In [1]: import numpy as np

In [2]: import numpy.linalg as la

In [3]: np.set_printoptions(precision=3, suppress=True, linewidth=100, sign=" ")

In [4]: rd = lambda a: np.round(a, 3) + 0

In [5]: W0 = np.load("block10.npy")

In [6]: W0
Out[6]: 
array([[ 2, -2, -3,  0],
       [-2,  2,  0,  0],
       [-1,  2,  1,  3],
       [-3,  0, -2, -2]])

In [7]: rd(la.eigvals(W0))
Out[7]: array([ 5.266+0.j   , -1.493+2.975j, -1.493-2.975j,  0.72 +0.j   ])

In [8]: np.einsum("ij,ji->", W0, W0)
Out[8]: np.int64(15)

In [9]: rd(la.det(W0.T))
Out[9]: np.float64(42.0)

In [10]: rd(la.det(W0[::-1]))
Out[10]: np.float64(42.0)

In [11]: rd(la.det(2 * W0)), rd(la.det(W0))
Out[11]: (np.float64(672.0), np.float64(42.0))

In [12]: np.kron(np.eye(2, dtype=int), W0)
Out[12]: 
array([[ 2, -2, -3,  0,  0,  0,  0,  0],
       [-2,  2,  0,  0,  0,  0,  0,  0],
       [-1,  2,  1,  3,  0,  0,  0,  0],
       [-3,  0, -2, -2,  0,  0,  0,  0],
       [ 0,  0,  0,  0,  2, -2, -3,  0],
       [ 0,  0,  0,  0, -2,  2,  0,  0],
       [ 0,  0,  0,  0, -1,  2,  1,  3],
       [ 0,  0,  0,  0, -3,  0, -2, -2]])

In [13]: X = np.array([[0, 2, -1],
    ...:     [0, 2, -1],
    ...:     [-1, 0, 0],
    ...:     [0, 0, 0],
    ...:     [0, 0, 0],
    ...:     [-2, 2, -2],
    ...:     [-1, 0, -1],
    ...:     [0, 0, 0],
    ...:     [-2, 0, -1],
    ...:     [-1, 0, -1],
    ...:     [0, 2, -1],
    ...:     [0, 0, 0],
    ...:     [-1, 2, -1],
    ...:     [-1, 2, -2],
    ...:     [-1, 0, -1],
    ...:     [0, 0, 0],
    ...:     [0, 0, 0],
    ...:     [-1, 0, 0],
    ...:     [0, 0, 0],
    ...:     [0, 0, 0]])

In [14]: # row 1 repeats row 0

In [15]: P = X @ la.solve(X.T @ X, X.T)

In [16]: np.allclose(P @ P, P)
Out[16]: True

In [17]: la.matrix_rank(np.eye(20) - P)
Out[17]: np.int64(17)

In [18]: rd(la.eigvalsh(P))
Out[18]: 
array([ 0.,  0.,  0.,  0.,  0.,  0.,  0.,  0.,  0.,  0.,  0.,  0.,  0.,  0.,  0.,  0.,  0.,  1.,
        1.,  1.])

In [19]: u = np.array([-3, -5, 7])

In [20]: np.convolve(X[11], u)
Out[20]: array([ 0,  0,  0,  0,  0])

In [21]: Xc = (X - X.mean(axis=0)) / X.std(axis=0)

In [22]: np.argwhere(np.abs(Xc) > 2)
Out[22]: 
array([[  5,   0],
       [  5,   2],
       [  8,   0],
       [ 13,   2]])

In [23]: b = la.lstsq(np.delete(Xc, 0, axis=1), Xc[:, 0])[0]

In [24]: rd(b)
Out[24]: array([ 0.685,  1.104])

In [25]: rng = np.random.default_rng(12693)

In [26]: M = rng.normal(size=(18, 3)) + 3 * np.array([5, -4, -5])

In [27]: rd(M)
Out[27]: 
array([[ 13.854, -12.598, -15.891],
       [ 15.111, -12.098, -15.134],
       [ 15.16 , -12.217, -15.503],
       [ 13.417, -12.064, -13.225],
       [ 15.557, -12.903, -15.386],
       [ 14.506, -10.451, -16.658],
       [ 15.7  , -12.049, -15.293],
       [ 13.541, -12.239, -13.48 ],
       [ 13.601, -14.108, -13.08 ],
       [ 15.156, -11.398, -14.942],
       [ 16.498, -13.49 , -15.306],
       [ 15.85 , -10.93 , -12.585],
       [ 16.474, -11.254, -14.434],
       [ 15.662, -12.843, -16.963],
       [ 14.747, -11.028, -15.007],
       [ 16.475, -12.671, -13.15 ],
       [ 14.79 , -11.831, -14.847],
       [ 14.292, -13.486, -15.018]])

In [28]: cov = np.cov(M, rowvar=False)

In [29]: cov.shape
Out[29]: (3, 3)

In [30]: rd(M.std(axis=0))
Out[30]: array([ 0.982,  0.943,  1.198])

In [31]: Xc = (M - M.mean(axis=0)) / M.std(axis=0)

In [32]: np.argwhere(np.abs(Xc) > 2)
Out[32]: array([[ 8,  1]])

In [33]: b = la.lstsq(np.delete(Xc, 1, axis=1), Xc[:, 1])[0]

In [34]: np.abs(b).argmax()
Out[34]: np.int64(0)

In [35]: q, Rm = la.qr(M)

In [36]: rd(Rm)
Out[36]: 
array([[-63.868,  51.634,  62.581],
       [  0.   ,  -5.525,  -2.222],
       [  0.   ,   0.   ,   5.696]])

In [37]: q.shape, Rm.shape
Out[37]: ((18, 3), (3, 3))

In [38]: rd(q @ Rm)
Out[38]: 
array([[ 13.854, -12.598, -15.891],
       [ 15.111, -12.098, -15.134],
       [ 15.16 , -12.217, -15.503],
       [ 13.417, -12.064, -13.225],
       [ 15.557, -12.903, -15.386],
       [ 14.506, -10.451, -16.658],
       [ 15.7  , -12.049, -15.293],
       [ 13.541, -12.239, -13.48 ],
       [ 13.601, -14.108, -13.08 ],
       [ 15.156, -11.398, -14.942],
       [ 16.498, -13.49 , -15.306],
       [ 15.85 , -10.93 , -12.585],
       [ 16.474, -11.254, -14.434],
       [ 15.662, -12.843, -16.963],
       [ 14.747, -11.028, -15.007],
       [ 16.475, -12.671, -13.15 ],
       [ 14.79 , -11.831, -14.847],
       [ 14.292, -13.486, -15.018]])

In [39]: np.trace(q @ q.T)
Out[39]: np.float64(3.0)

In [40]: rd(abs(Rm[0, 0])), rd(la.norm(M[:, 0]))
Out[40]: (np.float64(63.868), np.float64(63.868))

In [41]: B = np.c_[M[:, :1] @ np.array([[-2]]), np.array([0, 3, -3, 2, 3, 1, 3, 1, -3, -2, -1, -2, 0, -2, -1, -1, -2, 0])]

In [42]: rd(B)
Out[42]: 
array([[-27.708,   0.   ],
       [-30.223,   3.   ],
       [-30.321,  -3.   ],
       [-26.834,   2.   ],
       [-31.114,   3.   ],
       [-29.013,   1.   ],
       [-31.4  ,   3.   ],
       [-27.081,   1.   ],
       [-27.201,  -3.   ],
       [-30.312,  -2.   ],
       [-32.995,  -1.   ],
       [-31.701,  -2.   ],
       [-32.948,   0.   ],
       [-31.324,  -2.   ],
       [-29.494,  -1.   ],
       [-32.949,  -1.   ],
       [-29.579,  -2.   ],
       [-28.585,   0.   ]])

In [43]: rd(la.lstsq(M, B[:, 0])[0])
Out[43]: array([-2.,  0.,  0.])

In [44]: la.matrix_rank(np.c_[M, B])
Out[44]: np.int64(4)

In [45]: rd(la.norm(B - M @ la.lstsq(M, B)[0], axis=0))
Out[45]: array([ 0.   ,  8.175])

In [46]: w1 = np.array([[2, -3, -3, 3, 2, -1], [2, 1, -3, 2, -1, 0]])

In [47]: b = np.array([5, 4, 0, 3, 4, 1])

In [48]: H = np.maximum(B @ w1 + b, 0)

In [49]: (H > 0).mean(axis=0)
Out[49]: array([ 0.,  1.,  1.,  0.,  0.,  1.])

In [50]: W2 = np.array([[7, -5], [1, 6], [-8, 3], [2, 7], [-4, 7], [9, 9]])

In [51]: w1 @ W2
Out[51]: 
array([[ 24, -11],
       [ 47,  -6]])

In [52]: E = np.load("out13.npy")

In [53]: E
Out[53]: 
array([[ 9,  9,  0,  0],
       [ 9,  9,  0,  0],
       [ 0,  0,  0,  0],
       [ 0,  0,  0,  0]])

In [54]: left, sv = la.svd(E)
Traceback (most recent call last):
  Cell In[54], line 1
    left, sv = la.svd(E)
ValueError: too many values to unpack (expected 2)


In [55]: left, sv, vt = la.svd(E, full_matrices=False)

In [56]: np.allclose(left * sv @ vt, E)
Out[56]: True

In [57]: np.cumsum(sv ** 2) / np.sum(sv ** 2)
Out[57]: array([ 1.,  1.,  1.,  1.])

In [58]: rd(sv)
Out[58]: array([ 18.,   0.,   0.,   0.])

In [59]: rd(sv / sv[0])
Out[59]: array([ 1.,  0.,  0.,  0.])

In [60]: left.shape, sv.shape, vt.shape
Out[60]: ((4, 4), (4,), (4, 4))

In [61]: B = np.array([[0, 2, -1], [-1, -2, -1]])

In [62]: W2 = np.kron(B, E)

In [63]: W2
Out[63]: 
array([[  0,   0,   0,   0,  18,  18,   0,   0,  -9,  -9,   0,   0],
       [  0,   0,   0,   0,  18,  18,   0,   0,  -9,  -9,   0,   0],
       [  0,   0,   0,   0,   0,   0,   0,   0,   0,   0,   0,   0],
       [  0,   0,   0,   0,   0,   0,   0,   0,   0,   0,   0,   0],
       [ -9,  -9,   0,   0, -18, -18,   0,   0,  -9,  -9,   0,   0],
       [ -9,  -9,   0,   0, -18, -18,   0,   0,  -9,  -9,   0,   0],
       [  0,   0,   0,   0,   0,   0,   0,   0,   0,   0,   0,   0],
       [  0,   0,   0,   0,   0,   0,   0,   0,   0,   0,   0,   0]])

In [64]: (E != 0).astype(int)
Out[64]: 
array([[ 1,  1,  0,  0],
       [ 1,  1,  0,  0],
       [ 0,  0,  0,  0],
       [ 0,  0,  0,  0]])

In [65]: np.flatnonzero(la.matrix_power((E != 0) + (E.T != 0) + np.eye(4), 4)[1])
Out[65]: array([ 0,  1])

In [66]: rd(la.det(E))
Out[66]: np.float64(0.0)

In [67]: E @ E
Out[67]: 
array([[ 162,  162,    0,    0],
       [ 162,  162,    0,    0],
       [   0,    0,    0,    0],
       [   0,    0,    0,    0]])

In [68]: J = np.load("m.npy")

In [69]: J
Out[69]: 
array([[ 2,  1,  0,  1],
       [ 2,  0,  0,  1],
       [ 1,  2,  1,  2],
       [ 2,  0,  1,  1]])

In [70]: cov = np.cov(X, rowvar=False)

In [71]: rd(np.polyfit(X[:, 1], X[:, 2], 1))
Out[71]: array([-0.524, -0.286])

In [72]: np.median(X, axis=0)
Out[72]: array([ 0. ,  0. , -0.5])

In [73]: rd(la.eigvalsh(cov)[::-1])
Out[73]: array([ 1.246,  0.515,  0.058])

In [74]: np.argwhere(np.triu(np.abs(np.corrcoef(X.T)) > 0.8, 1))
Out[74]: array([], shape=(0, 2), dtype=int64)

In [75]: r = la.matrix_rank(E)

In [76]: r
Out[76]: np.int64(1)

In [77]: null = la.svd(E)[2][r:].T

In [78]: np.allclose(E @ null, 0)
Out[78]: True

In [79]: rd(E @ null)
Out[79]: 
array([[ 0.,  0.,  0.],
       [ 0.,  0.,  0.],
       [ 0.,  0.,  0.],
       [ 0.,  0.,  0.]])

In [80]: [int(la.matrix_rank(E[:, :j + 1])) for j in range(4)]
Out[80]: [1, 1, 1, 1]

In [81]: [int(la.matrix_rank(E[:i])) for i in range(1, len(E) + 1)]
Out[81]: [1, 1, 1, 1]

In [82]: null.shape
Out[82]: (4, 3)

In [83]: w1 = np.array([[-2, 2, 1, 1, 2, -1],
    ...:     [1, -1, 1, 0, -1, -2],
    ...:     [1, -2, 2, -1, 2, 2],
    ...:     [-1, 1, -1, 0, 0, 0]])

In [84]: b = np.array([4, 5, 4, 0, 0, 0])

In [85]: H = np.maximum(J @ w1 + b, 0)

In [86]: (H > 0).astype(int)
Out[86]: 
array([[ 0,  1,  1,  1,  1,  0],
       [ 0,  1,  1,  1,  1,  0],
       [ 1,  1,  1,  0,  1,  0],
       [ 0,  1,  1,  1,  1,  0]])

In [87]: H
Out[87]: 
array([[  0,   9,   6,   2,   3,   0],
       [  0,  10,   5,   2,   4,   0],
       [  3,   5,   7,   0,   2,   0],
       [  0,   8,   7,   1,   6,   0]])

In [88]: W2 = np.array([[1, 2, 0], [3, 3, 0], [2, 0, 1], [2, 1, 1], [1, 0, 0], [0, 1, 3]])

In [89]: (H @ W2).round(6).argmax(axis=1)
Out[89]: array([ 0,  0,  0,  0])

In [90]: cov = E.T @ E

In [91]: rd(la.svd(E, compute_uv=False) ** 2)
Out[91]: array([ 324.,    0.,    0.,    0.])

In [92]: np.diag(cov)
Out[92]: array([ 162,  162,    0,    0])

In [93]: np.allclose(cov, cov.T)
Out[93]: True

In [94]: rd(la.norm(J) ** 2 / la.norm(J, 2) ** 2)
Out[94]: np.float64(1.227)

In [95]: rd(la.norm(J[0] - J[1]))
Out[95]: np.float64(1.0)

In [96]: la.norm(J, axis=1).argmax()
Out[96]: np.int64(2)

In [97]: K = np.load("mat.npy")

In [98]: K
Out[98]: 
array([[-2, -3,  1],
       [ 4,  7,  5],
       [21, 36, 21],
       [11, 19, 12]])

In [99]: u, v = K[1], K[0]

In [100]: u @ u
Out[100]: np.int64(90)

In [101]: u @ v
Out[101]: np.int64(-24)

In [102]: pr = (u @ v) / (u @ u) * u

In [103]: rd(v - pr)
Out[103]: array([-0.933, -1.133,  2.333])

In [104]: la.matrix_rank(np.outer(u, v))
Out[104]: np.int64(1)

In [105]: rd(pr)
Out[105]: array([-1.067, -1.867, -1.333])

In [106]: rd(la.norm(u + v) ** 2 + la.norm(u - v) ** 2)
Out[106]: np.float64(208.0)

In [107]: np.outer(u, v)
Out[107]: 
array([[ -8, -12,   4],
       [-14, -21,   7],
       [-10, -15,   5]])

In [108]: r = la.matrix_rank(K)

In [109]: r
Out[109]: np.int64(2)

In [110]: null = la.svd(K)[2][r:].T

In [111]: la.matrix_rank(K.T @ K), la.matrix_rank(K @ K.T)
Out[111]: (np.int64(2), np.int64(2))

In [112]: [int(la.matrix_rank(K[:, :j + 1])) for j in range(3)]
Out[112]: [1, 2, 2]

In [113]: [int(la.matrix_rank(K[:i])) for i in range(1, len(K) + 1)]
Out[113]: [1, 2, 2, 2]

In [114]: [int(la.matrix_rank(np.delete(K, i, axis=0))) for i in range(4)]
Out[114]: [2, 2, 2, 2]

In [115]: rd(null[:, 0] / null[np.abs(null[:, 0]).round(6).argmax(), 0])
Out[115]: array([ 1.   , -0.636,  0.091])

In [116]: rd(null @ null.T)
Out[116]: 
array([[ 0.708, -0.45 ,  0.064],
       [-0.45 ,  0.287, -0.041],
       [ 0.064, -0.041,  0.006]])

In [117]: null.shape
Out[117]: (3, 1)
